>>> import numpy as np
>>> np.set_printoptions(suppress=True, linewidth=200)
>>> E = np.loadtxt("a.csv", delimiter=",")
>>> E
array([[0., 0., 1., 1., 0., 0.],
       [0., 0., 0., 0., 1., 1.],
       [1., 0., 0., 1., 0., 0.],
       [1., 0., 1., 0., 0., 0.],
       [0., 1., 0., 0., 0., 1.],
       [0., 1., 0., 0., 1., 0.]])
>>> u = np.array([-2, 1, -2, 0, 1, 1])
>>> Y = E + np.outer(u, np.eye(6)[4])
>>> np.linalg.matrix_rank(Y - E)
np.int64(1)
>>> Y
array([[ 0.,  0.,  1.,  1., -2.,  0.],
       [ 0.,  0.,  0.,  0.,  2.,  1.],
       [ 1.,  0.,  0.,  1., -2.,  0.],
       [ 1.,  0.,  1.,  0.,  0.,  0.],
       [ 0.,  1.,  0.,  0.,  1.,  1.],
       [ 0.,  1.,  0.,  0.,  2.,  0.]])
>>> round(np.linalg.det(Y) / np.linalg.det(E), 3), round(float(1 + np.linalg.solve(E, u)[4]), 3)
(np.float64(1.5), 1.5)
>>> np.argwhere(np.triu(E))
array([[0, 2],
       [0, 3],
       [1, 4],
       [1, 5],
       [2, 3],
       [4, 5]])
>>> E @ E
array([[2., 0., 1., 1., 0., 0.],
       [0., 2., 0., 0., 1., 1.],
       [1., 0., 2., 1., 0., 0.],
       [1., 0., 1., 2., 0., 0.],
       [0., 1., 0., 0., 2., 1.],
       [0., 1., 0., 0., 1., 2.]])
>>> np.trace(E @ E @ E) // 6
np.float64(2.0)
>>> L = np.diag(E.sum(axis=1)) - E
>>> L @ np.ones(6)
array([0., 0., 0., 0., 0., 0.])
>>> L
array([[ 2.,  0., -1., -1.,  0.,  0.],
       [ 0.,  2.,  0.,  0., -1., -1.],
       [-1.,  0.,  2., -1.,  0.,  0.],
       [-1.,  0., -1.,  2.,  0.,  0.],
       [ 0., -1.,  0.,  0.,  2., -1.],
       [ 0., -1.,  0.,  0., -1.,  2.]])
>>> np.round(np.linalg.eigvalsh(L), 3) + 0
array([0., 0., 3., 3., 3., 3.])
